$ ipython --no-banner

In [1]: import numpy as np

In [2]: np.set_printoptions(precision=1, suppress=True, linewidth=120)

In [3]: X = np.array([[0, 0, 0, 0, 0],
   ...:     [0, 0, 0, 0, 0],
   ...:     [3, 0, 0, 0, 0],
   ...:     [0, 0, 0, 0, 1],
   ...:     [0, 0, 0, 0, 0]])

In [4]: print(X)
[[0 0 0 0 0]
 [0 0 0 0 0]
 [3 0 0 0 0]
 [0 0 0 0 1]
 [0 0 0 0 0]]

In [5]: T = np.stack([X, 3 * X, X[::-1]])

In [6]: print(np.linalg.norm(T, axis=(1, 2)))
[3.2 9.5 3.2]

In [7]: print(np.linalg.matrix_rank(T))
[2 2 2]

In [8]: u = np.array([6, 0, 8])

In [9]: print(np.array([np.convolve(row, u, "same") for row in X]))
[[ 0  0  0  0  0]
 [ 0  0  0  0  0]
 [ 0 24  0  0  0]
 [ 0  0  0  6  0]
 [ 0  0  0  0  0]]

In [10]: print(np.polyval(u, X[2]))
[62  8  8  8  8]

In [11]: print(np.correlate(X[2], X[4], "full"))
[0 0 0 0 0 0 0 0 0]

In [12]: print(np.convolve(X[2], u))
[18  0 24  0  0  0  0]

In [13]: U, s, vt = np.linalg.svd(X, full_matrices=False)

In [14]: print(np.cumsum(s ** 2) / np.sum(s ** 2))
[0.9 1.  1.  1.  1. ]

In [15]: print(np.allclose(U * s @ vt, X))
True

In [16]: print(round(float(np.sqrt((s ** 2).sum())), 1), round(float(np.linalg.norm(X)), 1))
3.2 3.2

In [17]: print(np.abs(vt[0]))
[1. 0. 0. 0. 0.]

In [18]: print(vt @ vt.T)
[[1. 0. 0. 0. 0.]
 [0. 1. 0. 0. 0.]
 [0. 0. 1. 0. 0.]
 [0. 0. 0. 1. 0.]
 [0. 0. 0. 0. 1.]]

In [19]: print(np.unique(X.round(6), axis=0).shape)
(3, 5)

In [20]: print(np.abs(np.diag(np.linalg.qr(X)[1])) > 1e-9)
[ True False False False False]

In [21]: print(np.allclose(X[:-1].T @ np.linalg.lstsq(X[:-1].T, X[-1])[0], X[-1]))
True

In [22]: print(np.linalg.lstsq(X[:-1].T, X[-1])[2])
2

In [23]: U, s, vt = np.linalg.svd(X)

In [24]: vecs = vt[:(s > 1e-8).sum()]

In [25]: rng = np.random.default_rng(92)

In [26]: x = X[1] + -3 * X[2] + rng.integers(2) * np.eye(5)[2]

In [27]: print(x)
[-9.  0.  0.  0.  0.]

In [28]: print(np.diag(vecs.T @ vecs))
[1. 0. 0. 0. 1.]

In [29]: print(np.allclose(vecs.T @ vecs @ x, x))
True

In [30]: arr = np.loadtxt("block17.csv", delimiter=",")

In [31]: print(arr)
[[155. -38.  70.   5.]
 [-38.  90.  39. -41.]
 [ 70.  39.  74. -47.]
 [  5. -41. -47. 161.]]

In [32]: # rows and columns are dependent

In [33]: print(np.diff(arr, axis=0))
[[-193.  128.  -31.  -46.]
 [ 108.  -51.   35.   -6.]
 [ -65.  -80. -121.  208.]]

In [34]: print(np.count_nonzero(arr))
16

In [35]: print(arr.sum(axis=0))
[192.  50. 136.  78.]

In [36]: print(np.linalg.matrix_rank(arr))
3

In [37]: print(np.abs(arr).max())
161.0

In [38]: print(round(np.linalg.norm(arr), 1))
295.1
